% python3 -q
>>> import numpy as np
>>> from numpy import linalg as LA
>>> np.set_printoptions(precision=2, suppress=True, linewidth=120)
>>> rnd = lambda a: np.round(a, 2) + 0
>>> data = np.load("arr.npy")
>>> data
array([[0, 1, 0, 1],
       [1, 0, 1, 1],
       [0, 1, 0, 1],
       [1, 1, 1, 0]])
>>> # null space of dimension 1
>>> rng = np.random.default_rng(50279)
>>> labels = rng.permutation(4)
>>> labels
array([2, 3, 0, 1])
>>> other = data[labels][:, labels]
>>> np.diag(other)
array([0, 0, 0, 0])
>>> rnd(np.sort(np.abs(LA.eigvals(other))))
array([0.  , 1.  , 1.56, 2.56])
>>> print(other)
[[0 1 0 1]
 [1 0 1 1]
 [0 1 0 1]
 [1 1 1 0]]
>>> print(np.allclose(other, data))
True
>>> rnd(LA.det(other)), rnd(LA.det(data[labels]))
(np.float64(0.0), np.float64(0.0))
>>> x = np.array([6, 1, 5, 3])
>>> data @ x
array([ 4, 14,  4, 12])
>>> print(data @ (2 * x))
[ 8 28  8 24]
>>> (data * x).sum(axis=1)
array([ 4, 14,  4, 12])
>>> print((data @ x).argmax())
1
>>> np.einsum("ij,j->i", data, x)
array([ 4, 14,  4, 12])
>>> feats = np.array([[-0.7, 0.4, 0.4, -0.2, -0.9],
...     [-0.9, -1.5, -0.5, 2.7, -0.3],
...     [0.2, -1.9, 0.8, 1.0, -0.5],
...     [1.4, -0.1, -0.2, 0.7, -0.4],
...     [-0.8, -1.1, 1.0, -1.0, 0.2]])
>>> feats
array([[-0.7,  0.4,  0.4, -0.2, -0.9],
       [-0.9, -1.5, -0.5,  2.7, -0.3],
       [ 0.2, -1.9,  0.8,  1. , -0.5],
       [ 1.4, -0.1, -0.2,  0.7, -0.4],
       [-0.8, -1.1,  1. , -1. ,  0.2]])
>>> rnd(LA.norm(feats, 2) / LA.norm(feats))
np.float64(0.76)
>>> print(LA.matrix_rank(feats, rtol=0.1))
4
>>> print(LA.cond(feats) > 100)
False
>>> [round(float(x), 2) for x in LA.svd(feats, compute_uv=False)[:3]]
[3.75, 2.44, 1.76]
>>> print(rnd(np.abs(LA.svd(feats)[2][-1])))
[0.02 0.39 0.73 0.4  0.4 ]
>>> proj = np.triu(np.array([[4, 4, 1, 3, 5],
...     [3, 0, 2, 3, 2],
...     [1, 5, 3, 0, 3],
...     [2, 3, 2, 4, 1],
...     [2, 5, 4, 1, 1]]), 1) + np.eye(5)
>>> other = proj @ feats @ LA.inv(proj)
>>> rnd(np.poly(other))
array([ 1.  ,  0.5 , -2.7 , -4.68,  3.21,  1.26])
>>> def softmax(z):
...     e = np.exp(z - z.max(axis=-1, keepdims=True))
...     return e / e.sum(axis=-1, keepdims=True)
... 
>>> rnd(softmax(feats[1] + -1))
array([0.02, 0.01, 0.04, 0.88, 0.04])
>>> rnd(softmax(10 * feats[1]))
array([0., 0., 0., 1., 0.])
>>> scores = feats @ feats.T / np.sqrt(5)
>>> rnd(softmax(scores)[1] @ feats)
array([-0.79, -1.5 , -0.39,  2.51, -0.32])
>>> other = feats / np.sqrt((feats ** 2).mean(axis=1, keepdims=True))
>>> rnd(other[4])
array([-0.91, -1.25,  1.13, -1.13,  0.23])
>>> m1 = np.loadtxt("sample17.csv", delimiter=",")
>>> m1
array([[2., 1., 0., 3.],
       [3., 2., 1., 0.],
       [0., 3., 2., 1.],
       [1., 0., 3., 2.]])
>>> gram = m1.T @ m1
>>> rnd(LA.eigvalsh(gram)[::-1])
array([36.,  8.,  8.,  4.])
>>> rnd(LA.svd(m1, compute_uv=False) ** 2)
array([36.,  8.,  8.,  4.])
>>> (m1 @ m1.T).shape
(4, 4)
>>> np.allclose(gram, gram.T)
True
>>> np.diag(gram)
array([14., 14., 14., 14.])
>>> print(np.einsum("ij,ji->", m1, m1))
40.0
>>> print(rnd(LA.det(m1.T)))
-96.0
>>> rnd(LA.det(m1[::-1]))
np.float64(-96.0)
>>> rnd(LA.eigvals(m1).sum().real)
np.float64(8.0)
>>> np.einsum("ii->", m1)
np.float64(8.0)
>>> print(rnd(softmax(m1[1] + 5)))
[0.64 0.24 0.09 0.03]
>>> rnd(softmax(10 * m1[1]))
array([1., 0., 0., 0.])
>>> scores = m1 @ m1.T / np.sqrt(4)
>>> rnd(softmax(scores)[1] @ m1)
array([2.79, 1.97, 1.03, 0.21])
>>> np.fft.fft(m1[0])
array([ 6.+0.j,  2.+2.j, -2.+0.j,  2.-2.j])
>>> mat = np.diag(3 * np.array([-3, 3, -2])) + np.array([[0, 2, -1], [1, 0, 2], [0, 0, -1]])
>>> mat
array([[-9,  2, -1],
       [ 1,  9,  2],
       [ 0,  0, -7]])
>>> ev, evecs = LA.eig(mat)
>>> mat @ evecs[:, 0] - ev[0] * evecs[:, 0]
array([0., 0., 0.])
>>> print(np.prod(ev))
581.0
>>> rnd(np.sort(LA.eigvals(mat.T)))
array([-9.11, -7.  ,  9.11])
>>> other = np.array([[2, 2, 1], [-2, 1, 0], [2, 0, 0]])
>>> mat @ other
array([[-24, -16,  -9],
       [-12,  11,   1],
       [-14,   0,   0]])
>>> print(LA.matrix_rank(mat @ other))
3
>>> LA.matrix_rank(np.vstack([mat, other.T]))
np.int64(3)
>>> W0 = np.load("run17.npy")
>>> rnd(W0)
array([[-1.77,  0.87, -2.27],
       [ 0.59, -2.56, -1.44],
       [-2.35, -1.29,  1.34]])
>>> rnd(np.diff(W0, axis=0))
array([[ 2.35, -3.43,  0.82],
       [-2.94,  1.27,  2.78]])
>>> np.count_nonzero(W0)
np.int64(9)
>>> rnd(W0.sum(axis=0))
array([-3.53, -2.99, -2.37])
>>> print(rnd(LA.svd(W0, compute_uv=False)))
[3. 3. 3.]
>>> W0.shape
(3, 3)
>>> print(rnd(LA.norm(W0)))
5.2
>>> rnd(W0 @ W0.T)
array([[9., 0., 0.],
       [0., 9., 0.],
       [0., 0., 9.]])
>>> rnd(LA.norm(W0, axis=0))
array([3., 3., 3.])
>>> A = np.array([[1, 1, -1, -1, 1, 1, -1, -1], [1, -1, 1, -1, -1, 1, -1, 1]])
>>> # column 4 repeats column 1
>>> other = A / np.sqrt((A ** 2).mean(axis=1, keepdims=True))
>>> print(LA.matrix_rank(A - A.mean(axis=1, keepdims=True)))
2
>>> print(other[1])
[ 1. -1.  1. -1. -1.  1. -1.  1.]
>>> theta = np.radians(36)
>>> Rm = np.eye(8)
>>> Rm[3, 3] = Rm[0, 0] = np.cos(theta)
>>> Rm[3, 0], Rm[0, 3] = -np.sin(theta), np.sin(theta)
>>> rnd(Rm)
array([[ 0.81,  0.  ,  0.  ,  0.59,  0.  ,  0.  ,  0.  ,  0.  ],
       [ 0.  ,  1.  ,  0.  ,  0.  ,  0.  ,  0.  ,  0.  ,  0.  ],
       [ 0.  ,  0.  ,  1.  ,  0.  ,  0.  ,  0.  ,  0.  ,  0.  ],
       [-0.59,  0.  ,  0.  ,  0.81,  0.  ,  0.  ,  0.  ,  0.  ],
       [ 0.  ,  0.  ,  0.  ,  0.  ,  1.  ,  0.  ,  0.  ,  0.  ],
       [ 0.  ,  0.  ,  0.  ,  0.  ,  0.  ,  1.  ,  0.  ,  0.  ],
       [ 0.  ,  0.  ,  0.  ,  0.  ,  0.  ,  0.  ,  1.  ,  0.  ],
       [ 0.  ,  0.  ,  0.  ,  0.  ,  0.  ,  0.  ,  0.  ,  1.  ]])
>>> other = A @ Rm.T
>>> rnd(other)
array([[ 0.22,  1.  , -1.  , -1.4 ,  1.  ,  1.  , -1.  , -1.  ],
       [ 0.22, -1.  ,  1.  , -1.4 , -1.  ,  1.  , -1.  ,  1.  ]])
>>> rnd(LA.svd(A, compute_uv=False)), rnd(LA.svd(other, compute_uv=False))
(array([2.83, 2.83]), array([2.83, 2.83]))
>>> np.allclose(A @ A.T, other @ other.T)
True
>>> np.allclose(LA.norm(A, axis=1), LA.norm(other, axis=1))
True
>>> print(rnd(LA.det(Rm)), rnd(np.trace(Rm)))
1.0 7.62
>>> other = np.array([[3, -5],
...     [2, 1],
...     [-2, -3],
...     [-3, -2],
...     [3, 0],
...     [3, 3],
...     [-5, -1],
...     [5, 2]])
>>> print(np.einsum("ij,ij->i", A, A))
[8 8]
>>> np.einsum("ik,kj->ij", A, other)
array([[16,  3],
       [12, -1]])
>>> other.T @ A.T
array([[16, 12],
       [ 3, -1]])
>>> print(A @ other)
[[16  3]
 [12 -1]]
>>> other = np.array([[-1, 1, -2], [1, 3, -3]])
>>> basis = np.kron(other, W0)
>>> print(basis.shape)
(6, 9)
>>> labels = rng.integers(0, 3, 6)
>>> X = (labels[:, None] == labels) * -2 + np.eye(6)
>>> X
array([[-1.,  0., -2.,  0., -2., -2.],
       [ 0., -1.,  0.,  0.,  0.,  0.],
       [-2.,  0., -1.,  0., -2., -2.],
       [ 0.,  0.,  0., -1.,  0.,  0.],
       [-2.,  0., -2.,  0., -1., -2.],
       [-2.,  0., -2.,  0., -2., -1.]])
>>> # splits into 3 blocks
>>> gram = X.T @ X
>>> rnd(LA.svd(X, compute_uv=False) ** 2)
array([49.,  1.,  1.,  1.,  1.,  1.])
>>> np.diag(gram)
array([13.,  1., 13.,  1., 13., 13.])
>>> print([round(float(LA.det(X[:i, :i])), 2) + 0 for i in range(1, 7)])
[-1.0, 1.0, 3.0, -3.0, -5.0, -7.0]
>>> rnd(LA.eigvalsh(X).min())
np.float64(-7.0)
>>> other = np.array([[0, 0, 1, 3, 1],
...     [5, -3, 0, -1, 0],
...     [1, -1, 0, -1, 0],
...     [3, -3, 2, -4, 5],
...     [-3, -3, 4, 2, 0]])
>>> E = other - other.T
>>> E
array([[ 0, -5,  0,  0,  4],
       [ 5,  0,  1,  2,  3],
       [ 0, -1,  0, -3, -4],
       [ 0, -2,  3,  0,  3],
       [-4, -3,  4, -3,  0]])
>>> # rows and columns are dependent
>>> U, sig, vt = LA.svd(E)
>>> evecs = vt[:(sig > 1e-8).sum()]
>>> x = E[1] + 2 * E[0] + rng.integers(2) * np.eye(5)[2]
>>> x
array([  5., -10.,   2.,   2.,  11.])
>>> rnd(evecs.T @ evecs)
array([[ 1.  , -0.02,  0.01,  0.05, -0.03],
       [-0.02,  0.86,  0.08,  0.29, -0.18],
       [ 0.01,  0.08,  0.95, -0.17,  0.11],
       [ 0.05,  0.29, -0.17,  0.42,  0.36],
       [-0.03, -0.18,  0.11,  0.36,  0.77]])
>>> LA.matrix_rank(np.vstack([E, x]))
np.int64(5)
>>> x = np.array([5, -4, -4, 2, 0])
>>> h = np.maximum(E @ x, 0)
>>> np.maximum(E @ (3 * x), 0)
array([60, 75,  0,  0,  0])
>>> E * (h > 1e-9)[:, None]
array([[ 0, -5,  0,  0,  4],
       [ 5,  0,  1,  2,  3],
       [ 0,  0,  0,  0,  0],
       [ 0,  0,  0,  0,  0],
       [ 0,  0,  0,  0,  0]])
